% python3 -q
>>> import numpy as np
>>> from numpy import linalg as LA
>>> np.set_printoptions(precision=1, suppress=True, linewidth=200, sign=" ")
>>> u = np.array([3, 1, 3])
>>> rng = np.random.default_rng(83)
>>> F = np.outer(rng.normal(size=15), u) + 0.3 * rng.normal(size=(15, 3))
>>> F.round(1) + 0
array([[-4.5, -1. , -4.4],
       [-1.6, -0.5, -1.2],
       [ 0. ,  0.1, -0.2],
       [ 1.2,  0.7,  1.5],
       [-3. , -0.8, -3.6],
       [ 3.6,  1.2,  3.5],
       [ 0.7,  0. ,  0.6],
       [-1.5, -0.6, -1.5],
       [-4.3, -1.9, -4.8],
       [-2.6, -0.4, -1.7],
       [ 2.3,  0.9,  2. ],
       [ 2.1,  0.8,  0.8],
       [ 2.8,  1.1,  2.3],
       [-1.3, -0.7, -1.9],
       [ 2.1,  1.1,  2.2]])
>>> Ac = F - F.mean(axis=1)
Traceback (most recent call last):
  File "<python-input-7>", line 1, in <module>
    Ac = F - F.mean(axis=1)
         ~~^~~~~~~~~~~~~~~~
ValueError: operands could not be broadcast together with shapes (15,3) (15,) 
>>> Ac = F - F.mean(axis=0)
>>> Uu, s, Vh = LA.svd(Ac, full_matrices=False)
>>> np.round((s ** 2).sum() ** 2 / (s ** 4).sum(), 1)
np.float64(1.0)
>>> np.abs(Uu[:, 0]).argmax()
np.int64(8)
>>> np.searchsorted(np.cumsum(s ** 2) / (s ** 2).sum(), 0.9) + 1
np.int64(1)
>>> LA.matrix_rank(Ac)
np.int64(3)
>>> print(s)
[ 14.1   1.3   0.9]
>>> proj = F @ LA.solve(F.T @ F, F.T)
>>> np.round(np.diag(proj), 1) + 0
array([ 0.5,  0.1,  0. ,  0.1,  0.3,  0.1,  0. ,  0. ,  0.4,  0.3,  0.1,  0.5,  0.2,  0.2,  0.2])
>>> np.round(LA.eigvalsh(proj), 1) + 0
array([ 0.,  0.,  0.,  0.,  0.,  0.,  0.,  0.,  0.,  0.,  0.,  0.,  1.,  1.,  1.])
>>> np.round(proj @ F[:, 0], 1) + 0
array([-4.5, -1.6,  0. ,  1.2, -3. ,  3.6,  0.7, -1.5, -4.3, -2.6,  2.3,  2.1,  2.8, -1.3,  2.1])
>>> x = np.array([2, 0, 1])
>>> y = F @ x
>>> np.round(LA.lstsq(F, y)[0], 1) + 0
array([ 2.,  0.,  1.])
>>> y
array([-13.3,  -4.3,  -0.3,   4. ,  -9.5,  10.7,   2. ,  -4.5, -13.4,  -6.9,   6.5,   5. ,   7.8,  -4.4,   6.4])
>>> np.round(LA.pinv(F) @ F, 1) + 0
array([[ 1.,  0.,  0.],
       [ 0.,  1.,  0.],
       [ 0.,  0.,  1.]])
>>> y = y + 0.3 * rng.normal(size=15)
>>> y
array([-13.1,  -4.4,   0.3,   3.7,  -9.6,  10.9,   2.2,  -5. , -13. ,  -6.9,   6. ,   5. ,   7.8,  -5.2,   6.7])
>>> b, *_ = LA.lstsq(F, y)
>>> print(b.round())
[ 2.  0.  1.]
>>> b
array([ 1.9,  0.1,  1. ])
>>> [round(float(LA.norm(LA.solve(F.T @ F + lam * np.eye(3), F.T @ y))), 2) for lam in (0, 1, 10, 100)]
[2.18, 2.1, 1.96, 1.38]
>>> round(LA.norm(y - F @ b), 1)
np.float64(1.4)
>>> mat = np.eye(4, dtype=int)[rng.permutation(4)]
>>> mat
array([[ 0,  1,  0,  0],
       [ 0,  0,  1,  0],
       [ 1,  0,  0,  0],
       [ 0,  0,  0,  1]])
>>> mat[0] @ mat[3]
np.int64(0)
>>> round(LA.norm(mat) ** 2 / LA.norm(mat, 2) ** 2, 1)
np.float64(4.0)
>>> np.round(LA.norm(mat, 1), 1), round(float(LA.norm(mat, np.inf)), 1)
(np.float64(1.0), 1.0)
>>> print(np.round(LA.norm(mat, 2), 1))
1.0
>>> u = np.array([2, 2])
>>> np.polyval(u, mat[2])
array([ 4,  2,  2,  2])
>>> np.cross(mat[2, :3], mat[0, :3])
array([ 0,  0,  1])
>>> np.array([np.convolve(row, u, "same") for row in mat])
array([[ 0,  2,  2,  0],
       [ 0,  0,  2,  2],
       [ 2,  2,  0,  0],
       [ 0,  0,  0,  2]])
>>> np.convolve(mat[2], u)
array([ 2,  2,  0,  0,  0])
>>> print(np.correlate(mat[2], mat[0], "full"))
[ 0  0  1  0  0  0  0]
>>> x = np.array([5, 7, 6, 2])
>>> print(np.abs(LA.eigvals(mat)))
[ 1.  1.  1.  1.]
>>> round(LA.det(mat), 1)
np.float64(1.0)
>>> round(LA.norm(x), 1), np.round(LA.norm(mat @ x), 1)
(np.float64(10.7), np.float64(10.7))
>>> print(LA.inv(mat))
[[ 0.  0.  1.  0.]
 [ 1.  0.  0.  0.]
 [ 0.  1.  0.  0.]
 [ 0.  0.  0.  1.]]
>>> Uu, s, Vh = LA.svd(mat, full_matrices=False)
>>> print((s > 1e-8).sum())
4
>>> np.allclose(Uu * s @ Vh, mat)
True
>>> Vh @ Vh.T
array([[ 1.,  0.,  0.,  0.],
       [ 0.,  1.,  0.,  0.],
       [ 0.,  0.,  1.,  0.],
       [ 0.,  0.,  0.,  1.]])
>>> s / s[0]
array([ 1.,  1.,  1.,  1.])
>>> W0 = np.loadtxt("x.csv", delimiter=",")
>>> W0
array([[ 3.7,  1.2, -9.2],
       [-9.7,  1.3,  1.9],
       [-9.2,  3.2,  2. ],
       [ 0.8,  3.6,  9.3],
       [-5.2,  5.6, -6.5],
       [-4.3, -3.9,  8.1],
       [-0.5, -8.4,  5.4],
       [-2.5, -4.2,  8.7],
       [-2.1, -2.4, -9.5],
       [ 1.3,  1.9, -9.7],
       [ 4.9, -0.3,  8.7],
       [-9. ,  2. ,  3.8],
       [ 6.1,  2.7, -7.5],
       [ 9.8, -1.8,  0. ],
       [ 1.3, -9.8,  1.8],
       [-3.5, -5.9, -7.3],
       [ 3.2, -8.2,  4.7],
       [ 9.4,  1. ,  3.4],
       [-2.8, -1.4, -9.5],
       [ 7.7, -3.2,  5.6],
       [ 2.2,  5.2, -8.3],
       [ 1.2, -6.3,  7.7],
       [ 9.9,  0.7,  1.1],
       [-2.2,  5.2, -8.2],
       [ 7.8, -4. ,  4.9],
       [-1.7,  5.1,  8.4],
       [ 7.2, -3.4, -6.1]])
>>> other = np.c_[W0[:, :1] @ np.array([[3]]), np.array([3, 2, 3, 0, 0, 0, 3, 0, 2, 2, 2, 1, 1, 1, 0, 0, 3, 2, 1, 0, 2, 1, 2, 3, 3, 0, 1])]
>>> other
array([[ 11.1,   3. ],
       [-29.1,   2. ],
       [-27.6,   3. ],
       [  2.4,   0. ],
       [-15.6,   0. ],
       [-12.9,   0. ],
       [ -1.5,   3. ],
       [ -7.5,   0. ],
       [ -6.3,   2. ],
       [  3.9,   2. ],
       [ 14.7,   2. ],
       [-27. ,   1. ],
       [ 18.3,   1. ],
       [ 29.4,   1. ],
       [  3.9,   0. ],
       [-10.5,   0. ],
       [  9.6,   3. ],
       [ 28.2,   2. ],
       [ -8.4,   1. ],
       [ 23.1,   0. ],
       [  6.6,   2. ],
       [  3.6,   1. ],
       [ 29.7,   2. ],
       [ -6.6,   3. ],
       [ 23.4,   3. ],
       [ -5.1,   0. ],
       [ 21.6,   1. ]])
>>> LA.norm(LA.qr(W0)[0].T @ other, axis=0) ** 2 / ((other ** 2).sum(axis=0) + 1e-12)
array([ 1. ,  0.1])
>>> np.round(LA.lstsq(W0, other[:, 0])[0], 1) + 0
array([ 3.,  0.,  0.])
>>> LA.matrix_rank(other)
np.int64(2)
>>> idx = W0[:, 2] > np.median(W0[:, 2])
>>> u = W0[idx].mean(axis=0) - W0[~idx].mean(axis=0)
>>> round((((W0 - W0.mean(axis=0)) @ u > 0) == idx).mean(), 1)
np.float64(0.9)
>>> np.argsort(-np.abs(u).round(6), kind="stable")
array([ 2,  1,  0])
>>> m1 = np.array([[2, 0, -4], [4, -3, -2], [4, -2, -3]])
>>> print(m1)
[[ 2  0 -4]
 [ 4 -3 -2]
 [ 4 -2 -3]]
>>> ang = np.radians(90)
>>> Rm = np.eye(3)
>>> Rm[0, 0] = Rm[2, 2] = np.cos(ang)
>>> Rm[0, 2], Rm[2, 0] = -np.sin(ang), np.sin(ang)
>>> Rm.round(1) + 0
array([[ 0.,  0., -1.],
       [ 0.,  1.,  0.],
       [ 1.,  0.,  0.]])
>>> other = m1 @ Rm.T
>>> np.allclose(m1 @ m1.T, other @ other.T)
True
>>> np.allclose(LA.norm(m1, axis=1), LA.norm(other, axis=1))
True
>>> np.abs(other - m1).max(axis=0)
array([ 2.,  0.,  7.])
